$ python -q
>>> import numpy as np
>>> np.set_printoptions(precision=1, suppress=True, linewidth=100)
>>> M = np.load("layer12.npy")
>>> M
array([[-22. ,  -0.1,  -2.6,  -0.1, -23.1,   0.8],
       [ -9.1,  -0.8,  -1. ,   1.5, -11.4,   0.2],
       [ -6.5,   1. ,   1.6,   0.4,  -3.8,   0.5],
       [ 15.8,  12.1,  -2.3,  -1.1, -27.3,  -0.2],
       [  9.3,  -4.2,  -4.3,   1.5,  -7.2,   0. ],
       [-14.6,   0.6,  -0.5,   0.8,  -5.4,  -0.4],
       [-19. ,   1.7,   0.3,   2.1,  -3.9,   0.9],
       [  9.6,   2.2,  -4.1,  -0.6, -29. ,   0.6],
       [  8.3,  -0.9,   0.1,   4.2, -27.3,  -0.1],
       [ -6.9,   9.5,   1.5,   0.1,  34.1,   0.3],
       [-11.4,  -1.1,   1.2,  -1.9,  14.9,   0.4],
       [  8.8,   7.1,  -1.2,   0.1,  20.3,   0.7],
       [ -3.4,  -2.4,  -3.5,   0.9, -44.8,   0.7],
       [  7. ,   5.6,   2.9,   0.2,  -3.1,  -0.6],
       [-20.4,  -9.1,   0. ,  -0.6, -10.9,   0. ],
       [-12.1,  -6.3,   2.6,  -0.4,  37.9,   0.4],
       [ -5.4,  -2.1,   5.3,   0.7,  -7.6,  -0.4]])
>>> Xs = M - M.mean(axis=0)
>>> evecs = np.linalg.svd(Xs)[2][:5]
>>> M2 = Xs - Xs @ evecs.T @ evecs
>>> print(np.round(np.linalg.norm(M2) / np.linalg.norm(Xs), 1))
0.0
>>> np.linalg.norm(M2, axis=1).round(6).argmax()
np.int64(5)
>>> Xs = (M - M.mean(axis=0)) / M.std(axis=0)
>>> print(np.argwhere(np.abs(Xs) > 2))
[[ 3  1]
 [ 8  3]
 [15  4]
 [16  2]]
>>> c = np.linalg.lstsq(np.delete(Xs, 1, axis=1), Xs[:, 1])[0]
>>> c
array([ 0.6,  0.1, -0.2,  0.1,  0.2])
>>> dist = np.linalg.norm(M[:, None] - M[None], axis=-1)
>>> np.unravel_index(dist.round(6).argmax(), dist.shape)
(np.int64(12), np.int64(15))
>>> print(np.linalg.matrix_rank(dist ** 2))
8
>>> G = np.cov(M, rowvar=False)
>>> print(G)
[[142.7  32.   -8.5   1.7 -57.4  -1.6]
 [ 32.   29.4  -0.7  -1.1   9.4  -0.1]
 [ -8.5  -0.7   6.9  -0.1  31.5  -0.5]
 [  1.7  -1.1  -0.1   1.9  -8.7  -0.1]
 [-57.4   9.4  31.5  -8.7 498.3   0.5]
 [ -1.6  -0.1  -0.5  -0.1   0.5   0.2]]
>>> np.polyfit(M[:, 0], M[:, 2], 1)
array([-0.1, -0.5])
>>> np.argsort(-M.std(axis=0).round(6), kind="stable")
array([4, 0, 1, 2, 3, 5])
>>> np.round(np.corrcoef(M[:, 0], M[:, 2])[0, 1], 1)
np.float64(-0.3)
>>> np.round(np.corrcoef(M.T), 1) + 0
array([[ 1. ,  0.5, -0.3,  0.1, -0.2, -0.3],
       [ 0.5,  1. , -0.1, -0.2,  0.1,  0. ],
       [-0.3, -0.1,  1. ,  0. ,  0.5, -0.4],
       [ 0.1, -0.2,  0. ,  1. , -0.3, -0.1],
       [-0.2,  0.1,  0.5, -0.3,  1. ,  0. ],
       [-0.3,  0. , -0.4, -0.1,  0. ,  1. ]])
>>> x0 = np.array([2, 2, 1, 1, 1, 1])
>>> h = np.maximum(G @ x0, 0)
>>> np.maximum(G @ x0, 0) - np.maximum(-G @ x0, 0)
array([283.5, 130.3,  19.4,  -5.9, 425.5,  -3.3])
>>> G * (h > 1e-9)[:, None]
array([[142.7,  32. ,  -8.5,   1.7, -57.4,  -1.6],
       [ 32. ,  29.4,  -0.7,  -1.1,   9.4,  -0.1],
       [ -8.5,  -0.7,   6.9,  -0.1,  31.5,  -0.5],
       [  0. ,  -0. ,  -0. ,   0. ,  -0. ,  -0. ],
       [-57.4,   9.4,  31.5,  -8.7, 498.3,   0.5],
       [ -0. ,  -0. ,  -0. ,  -0. ,   0. ,   0. ]])
>>> G.T @ h
array([ 20024.9,  16883.2,  11038.4,  -3397.4, 197588.7,   -274.7])
>>> print(np.flatnonzero(h > 1e-9))
[0 1 2 4]
>>> m1 = np.loadtxt("arr.csv", delimiter=",")
>>> m1.round(1) + 0
array([[ 7.3, -6.2, -1.6,  2.3],
       [ 4. ,  0.1,  0.8,  9.1],
       [-7.3,  6.2,  1.6, -2.3],
       [ 1.7,  2.6,  1.5,  9.4],
       [ 1.4,  2.9,  1.6,  9.3],
       [-6.3,  7.2,  2.2,  1.9],
       [-7.3,  6.2,  1.5, -2.5],
       [-1. , -3.2, -1.7, -9.3],
       [ 3.7,  0.6,  0.9,  9.2],
       [ 6.8, -4. , -0.6,  6.1],
       [-5.9,  2.4,  0. , -7.7],
       [ 6.7, -3.7, -0.5,  6.4],
       [-7.1,  6.8,  1.9, -0.5],
       [-7.2,  6.5,  1.7, -1.6],
       [-7. ,  4.5,  0.8, -5.5],
       [ 0.2,  3.9,  1.9,  9. ],
       [-6.9,  7. ,  2. ,  0.2],
       [ 6.4, -3.2, -0.3,  7. ],
       [ 6.4, -3.2, -0.3,  7. ],
       [-5.7,  2.1, -0.1, -7.9],
       [ 7.1, -6.7, -1.8,  0.7],
       [-4.2,  0.1, -0.7, -9. ],
       [ 7.3, -5.6, -1.3,  3.6],
       [ 7.3, -6.2, -1.5,  2.5]])
>>> np.linalg.cond(m1) > 100
np.True_
>>> print(np.argsort(-np.linalg.norm(m1, axis=0).round(6), kind="stable")[:3])
[3 0 1]
>>> print([round(float(x), 1) for x in np.linalg.svd(m1, compute_uv=False)[:3]])
[41.2, 26.5, 0.0]
>>> Xs = m1 - m1.mean(axis=0)
>>> evecs = np.linalg.svd(Xs)[2][:2]
>>> M2 = Xs - Xs @ evecs.T @ evecs
>>> print((Xs @ evecs.T).std(axis=0))
[8.4 5.2]
>>> print(round(float(np.linalg.norm(M2) / np.linalg.norm(Xs)), 1))
0.0
>>> np.round(M2.std(axis=0), 1) + 0
array([0., 0., 0., 0.])
>>> np.linalg.norm(M2, axis=1).round(6).argmax()
np.int64(0)
>>> basis = m1[[22, 4]].astype(float)
>>> for _ in range(3):
...     labels = np.linalg.norm(m1[:, None] - basis, axis=-1).argmin(axis=1)
...     basis = np.array([m1[labels == j].mean(axis=0) for j in range(2)])
... 
>>> labels
array([0, 0, 1, 0, 0, 1, 1, 1, 0, 0, 1, 0, 1, 1, 1, 1, 1, 0, 0, 1, 0, 1, 0, 0])
>>> basis[1] - basis[0]
array([-11. ,   6.9,   1.2,  -9. ])
>>> np.bincount(labels)
array([12, 12])
>>> left, sig, VT = np.linalg.svd(m1)
>>> evecs = VT[:(sig > 1e-8).sum()]
>>> rng = np.random.default_rng(7331)
>>> x0 = m1[19] + 3 * m1[23] + rng.integers(2) * np.eye(4)[0]
>>> x0
array([ 17.2, -16.4,  -4.7,  -0.5])
>>> round(np.linalg.norm(x0 - evecs.T @ evecs @ x0), 1)
np.float64(0.7)
>>> np.unique(m1.round(6), axis=0).shape
(24, 4)
>>> np.linalg.lstsq(m1[:-1].T, m1[-1])[2]
np.int32(2)
>>> print(round(float(np.trace(np.linalg.pinv(m1) @ m1)), 1))
2.0
>>> A = np.loadtxt("a.csv", delimiter=",")
>>> A
array([[10., 19., 11.,  6., 10.],
       [19., 37., 20.,  6., 16.],
       [11., 20., 13., 12., 14.],
       [ 6.,  6., 12., 36., 24.],
       [10., 16., 14., 24., 20.]])
>>> r = np.linalg.matrix_rank(A)
>>> r
np.int64(2)
>>> null = np.linalg.svd(A)[2][r:].T
>>> print([int(np.linalg.matrix_rank(A[:i])) for i in range(1, len(A) + 1)])
[1, 2, 2, 2, 2]
>>> np.linalg.matrix_rank(A.T @ A), np.linalg.matrix_rank(A @ A.T)
(np.int64(2), np.int64(2))
>>> [int(np.linalg.matrix_rank(A[:, :j + 1])) for j in range(5)]
[1, 2, 2, 2, 2]
>>> np.allclose(A @ null, 0)
True
